% python3 -q
>>> import numpy as np
>>> np.set_printoptions(precision=1, suppress=True, linewidth=160, floatmode="fixed")
>>> rnd = lambda a: np.round(a, 1) + 0
>>> X = np.load("dump.npy")
>>> X
array([[  0.7,  -1.9,  -0.9,  12.7,   7.9,  -5.5,   0.3,  11.7,  -1.7],
       [ -5.0,   4.7,  -7.4,  11.8,  -2.9,   2.4,  -6.6,  -2.0,   9.9],
       [  9.9,   0.0,  10.4,   2.9,   6.0,  -5.3,  -5.1,  -9.6,  -1.9],
       [ -3.7,  -1.0,   4.2,  -7.3,  -4.6,   5.6,   5.2,  14.4,   5.4],
       [  5.4,   4.1,   4.3,  -3.9,  -3.2, -11.7,  -4.1,  11.4,  -5.1],
       [  2.7,  -5.6, -11.6,  10.2,   8.1,   4.3,   4.5,   1.0,  -4.2],
       [  1.9,  -5.6,  -6.1,   8.2,  -6.8,   9.3,  -7.9,  -4.6,   6.7],
       [  4.3,   2.1,  -6.4,  -1.0,  13.0,  -5.6,   5.6,   4.3,  -9.2],
       [ -1.5,  -2.8,  -5.4,  -5.6,   5.9,  15.8,  -6.3,  -1.6,   1.4],
       [  1.8,  -3.4,   3.8,   7.4,  10.9,  -1.4,   5.4,   6.3,  11.3]])
>>> hat = X @ np.linalg.solve(X.T @ X, X.T)
>>> np.trace(hat)
np.float64(9.0)
>>> rnd(np.diag(hat))
array([0.9, 1.0, 1.0, 1.0, 0.9, 0.7, 0.8, 0.7, 1.0, 1.0])
>>> np.linalg.matrix_rank(np.eye(10) - hat)
np.int64(1)
>>> rnd(hat)
array([[ 0.9,  0.0,  0.0,  0.0,  0.1,  0.1, -0.1, -0.1,  0.0,  0.0],
       [ 0.0,  1.0,  0.0,  0.0,  0.0,  0.0,  0.0,  0.0,  0.0,  0.0],
       [ 0.0,  0.0,  1.0,  0.0,  0.0,  0.0,  0.0,  0.0,  0.0,  0.0],
       [ 0.0,  0.0,  0.0,  1.0,  0.0,  0.1, -0.1, -0.1,  0.0,  0.0],
       [ 0.1,  0.0,  0.0,  0.0,  0.9, -0.2,  0.2,  0.2, -0.1,  0.0],
       [ 0.1,  0.0,  0.0,  0.1, -0.2,  0.7,  0.2,  0.3, -0.1, -0.1],
       [-0.1,  0.0,  0.0, -0.1,  0.2,  0.2,  0.8, -0.2,  0.1,  0.1],
       [-0.1,  0.0,  0.0, -0.1,  0.2,  0.3, -0.2,  0.7,  0.1,  0.1],
       [ 0.0,  0.0,  0.0,  0.0, -0.1, -0.1,  0.1,  0.1,  1.0,  0.0],
       [ 0.0,  0.0,  0.0,  0.0,  0.0, -0.1,  0.1,  0.1,  0.0,  1.0]])
>>> O, _ = np.linalg.qr(np.array([[0.6], [1.4], [0.2], [0.1], [-1.1], [0.2]]))
>>> M = O @ O.T
>>> rnd(M)
array([[ 0.1,  0.2,  0.0,  0.0, -0.2,  0.0],
       [ 0.2,  0.5,  0.1,  0.0, -0.4,  0.1],
       [ 0.0,  0.1,  0.0,  0.0, -0.1,  0.0],
       [ 0.0,  0.0,  0.0,  0.0,  0.0,  0.0],
       [-0.2, -0.4, -0.1,  0.0,  0.3, -0.1],
       [ 0.0,  0.1,  0.0,  0.0, -0.1,  0.0]])
>>> np.allclose(M[:-1].T @ np.linalg.lstsq(M[:-1].T, M[-1])[0], M[-1])
True
>>> rnd(np.trace(np.linalg.pinv(M) @ M))
np.float64(1.0)
>>> rng = np.random.default_rng(126463)
>>> J = np.array([[-2, -1, 1, 2, 2], [-1, -2, 0, 1, 1], [-2, 2, -1, -1, -2]]) * (rng.random((3, 5)) < 0.3)
>>> J
array([[ 0,  0,  0,  2,  0],
       [ 0, -2,  0,  1,  1],
       [ 0,  0, -1,  0,  0]])
>>> w1 = np.array([[0, 5, -2, 1, -5],
...     [1, -1, 4, -1, -5],
...     [3, -4, -1, -2, 4],
...     [1, 4, -2, 2, -2],
...     [-3, 4, 5, -1, 0]])
>>> coef = np.array([1, 1, -1, -2, -3])
>>> hid = np.maximum(J @ w1 + coef, 0)
>>> (hid > 0).astype(int)
array([[1, 1, 0, 1, 0],
       [0, 1, 0, 1, 1],
       [0, 1, 0, 0, 0]])
>>> hid
array([[ 3,  9,  0,  2,  0],
       [ 0, 11,  0,  1,  5],
       [ 0,  5,  0,  0,  0]])
>>> np.linalg.matrix_rank(hid)
np.int64(3)
>>> rnd((hid > 0).mean(axis=0))
array([0.3, 1.0, 0.0, 0.7, 0.3])
>>> basis = np.array([[1, 3, 2], [0, 2, 0], [0, 0, 2], [0, 2, 0], [2, 0, 2]])
>>> w1 @ basis
array([[-10,  12, -14],
       [ -9,  -1,   0],
       [ 11,  -3,  12],
       [ -3,  15,  -6],
       [ -3,  -3,   4]])
>>> (hid @ basis).round(6).argmax(axis=1)
array([1, 1, 1])
>>> hid @ basis
array([[ 3, 31,  6],
       [10, 24, 10],
       [ 0, 10,  0]])
>>> m1 = np.load("block14.npy")
>>> m1
array([[ 10,  -5, -12,  -6,  18, -15, -17, -15],
       [ -6,   3,   3,   5,  -8,   9,   6,   9],
       [  8,  -4,  -6,  -6,  12, -12, -10, -12],
       [ 10,  -5, -12,  -6,  18, -15, -17, -15]])
>>> np.abs(np.diag(np.linalg.qr(m1)[1])) > 1e-9
array([ True, False,  True, False])
>>> rnd(m1 @ np.linalg.pinv(m1) @ m1)
array([[ 10.0,  -5.0, -12.0,  -6.0,  18.0, -15.0, -17.0, -15.0],
       [ -6.0,   3.0,   3.0,   5.0,  -8.0,   9.0,   6.0,   9.0],
       [  8.0,  -4.0,  -6.0,  -6.0,  12.0, -12.0, -10.0, -12.0],
       [ 10.0,  -5.0, -12.0,  -6.0,  18.0, -15.0, -17.0, -15.0]])
>>> out = m1 / np.linalg.norm(m1, axis=1, keepdims=True)
>>> C2 = out @ out.T
>>> rnd(np.linalg.norm(out, axis=1))
array([1.0, 1.0, 1.0, 1.0])
>>> np.argwhere(np.triu(np.abs(C2) > 0.95, 1))
array([[0, 1],
       [0, 2],
       [0, 3],
       [1, 2],
       [1, 3],
       [2, 3]])
>>> rnd(C2[0])
array([ 1.0, -1.0,  1.0,  1.0])
>>> C2 = m1.T @ m1
>>> C2
array([[ 300, -150, -306, -198,  504, -450, -456, -450],
       [-150,   75,  153,   99, -252,  225,  228,  225],
       [-306,  153,  333,  195, -528,  459,  486,  459],
       [-198,   99,  195,  133, -328,  297,  294,  297],
       [ 504, -252, -528, -328,  856, -756, -780, -756],
       [-450,  225,  459,  297, -756,  675,  684,  675],
       [-456,  228,  486,  294, -780,  684,  714,  684],
       [-450,  225,  459,  297, -756,  675,  684,  675]])
>>> np.trace(C2), (m1 ** 2).sum()
(np.int64(3761), np.int64(3761))
>>> np.allclose(C2, C2.T)
True
>>> feats = np.load("test11.npy")
>>> feats
array([[ 2.0,  0.0, -3.2,  2.9,  2.0,  0.0,  3.1, -0.9,  1.8],
       [ 2.0, -0.1, -3.0,  2.9,  1.9, -0.2,  3.0, -1.0,  2.0],
       [ 2.0,  0.1, -2.9,  3.1,  2.1, -0.1,  3.1, -1.0,  2.1],
       [ 2.0, -0.1, -2.9,  3.0,  2.1,  0.0,  2.9, -1.0,  2.1],
       [ 1.9,  0.0, -2.9,  3.2,  2.0, -0.1,  3.0, -1.1,  1.9],
       [ 2.2, -0.1, -3.1,  3.0,  1.9,  0.0,  3.2, -1.1,  1.9],
       [ 2.0,  0.0, -3.3,  2.8,  2.1,  0.1,  2.9, -1.0,  1.8],
       [ 2.0,  0.1, -2.8,  2.9,  2.0,  0.1,  2.8, -0.8,  1.9],
       [ 1.9, -0.1, -2.9,  3.0,  2.0,  0.2,  3.1, -1.0,  1.9],
       [ 3.1, -0.9, -2.0,  2.1, -2.1, -2.0, -1.0,  1.0, -0.9],
       [ 2.9, -1.0, -2.0,  2.0, -2.0, -2.2, -0.8,  0.9, -0.8],
       [ 2.9, -1.0, -2.1,  2.0, -1.9, -2.1, -1.1,  1.1, -0.9],
       [ 3.0, -1.0, -2.0,  2.0, -1.9, -1.9, -0.9,  1.1, -1.0],
       [ 3.1, -1.1, -1.9,  1.9, -2.1, -1.8, -0.8,  1.1, -1.1],
       [ 2.9, -1.0, -2.0,  1.8, -1.9, -1.9, -1.0,  1.2, -0.9],
       [ 3.0, -0.9, -2.1,  1.9, -2.1, -1.9, -0.9,  1.1, -0.9],
       [ 2.9, -1.0, -2.0,  2.0, -2.0, -2.2, -1.0,  1.0, -1.1],
       [ 2.9, -1.0, -2.2,  2.0, -2.1, -2.1, -0.9,  0.8, -1.1],
       [ 0.1,  3.0, -1.2, -3.1,  0.1,  0.0, -2.8, -1.9,  1.8],
       [ 0.1,  3.1, -1.0, -3.1, -0.1, -0.1, -3.2, -2.0,  2.0],
       [ 0.1,  3.2, -1.0, -3.1,  0.1,  0.0, -2.9, -2.0,  2.0],
       [-0.1,  3.0, -1.1, -3.0,  0.0,  0.1, -2.8, -2.1,  2.0],
       [ 0.0,  2.7, -0.9, -3.0,  0.0, -0.1, -2.9, -2.1,  2.2],
       [ 0.0,  3.1, -0.8, -3.0,  0.1, -0.1, -3.0, -1.7,  2.0],
       [ 0.0,  2.9, -1.1, -3.1,  0.1,  0.1, -2.9, -1.9,  2.0],
       [ 0.0,  3.0, -1.0, -3.1,  0.1,  0.2, -3.0, -2.0,  2.1],
       [ 0.0,  2.8, -1.1, -3.1, -0.1,  0.0, -3.0, -1.9,  2.1]])
>>> basis = feats[[5, 24]].astype(float)
>>> for _ in range(5):
...     labels = np.linalg.norm(feats[:, None] - basis, axis=-1).argmin(axis=1)
...     basis = np.array([feats[labels == j].mean(axis=0) for j in range(2)])
... 
>>> labels
array([0, 0, 0, 0, 0, 0, 0, 0, 0, 0, 0, 0, 0, 0, 0, 0, 0, 0, 1, 1, 1, 1, 1, 1, 1, 1, 1])
>>> np.abs(basis[1] - basis[0]).argmax()
np.int64(3)
>>> np.bincount(labels)
array([18,  9])
>>> mat = np.load("m.npy")
>>> mat
array([[ 0,  0,  0,  0, -3,  0,  0,  0],
       [ 0,  0,  0,  0,  0,  0,  0,  0],
       [ 0,  0,  0, -1,  0,  0,  0,  0],
       [ 0,  0,  0,  0,  0,  0, -3,  0],
       [ 0,  0,  0,  0,  0,  0,  0,  3],
       [ 0, -2,  0,  0,  0,  0,  0,  0],
       [ 0,  0,  0,  0,  0,  0,  0,  0],
       [ 0,  0, -2,  0,  0,  0,  0,  0]])
>>> out = mat + rng.integers(-2, 3, (8, 6)) @ rng.integers(-2, 3, (6, 8))
>>> out
array([[ -7,  -5,   8,   3,   9,   1,  -2,   2],
       [ -1,  -5,   0,   0,   8,  -3,   1,  -3],
       [ -3,   3,   9,   3,   2,   2,  -6,  -1],
       [ -7,   1,  -1,   1,  -5,  -7,  -2,   0],
       [  0,  -5,   4,   3,  14,   4,   3,   6],
       [  1,   3,  -3,   1,  -8,  -1,   2,   1],
       [-10,  -3,   0,   0,   0,  -5,   1,   3],
       [ -4,   0,   0,   6,   8,  -3,   1,  -3]])
>>> out - mat
array([[ -7,  -5,   8,   3,  12,   1,  -2,   2],
       [ -1,  -5,   0,   0,   8,  -3,   1,  -3],
       [ -3,   3,   9,   4,   2,   2,  -6,  -1],
       [ -7,   1,  -1,   1,  -5,  -7,   1,   0],
       [  0,  -5,   4,   3,  14,   4,   3,   3],
       [  1,   5,  -3,   1,  -8,  -1,   2,   1],
       [-10,  -3,   0,   0,   0,  -5,   1,   3],
       [ -4,   0,   2,   6,   8,  -3,   1,  -3]])
>>> np.abs(out - mat).sum(axis=1)
array([40, 21, 30, 23, 36, 22, 22, 27])
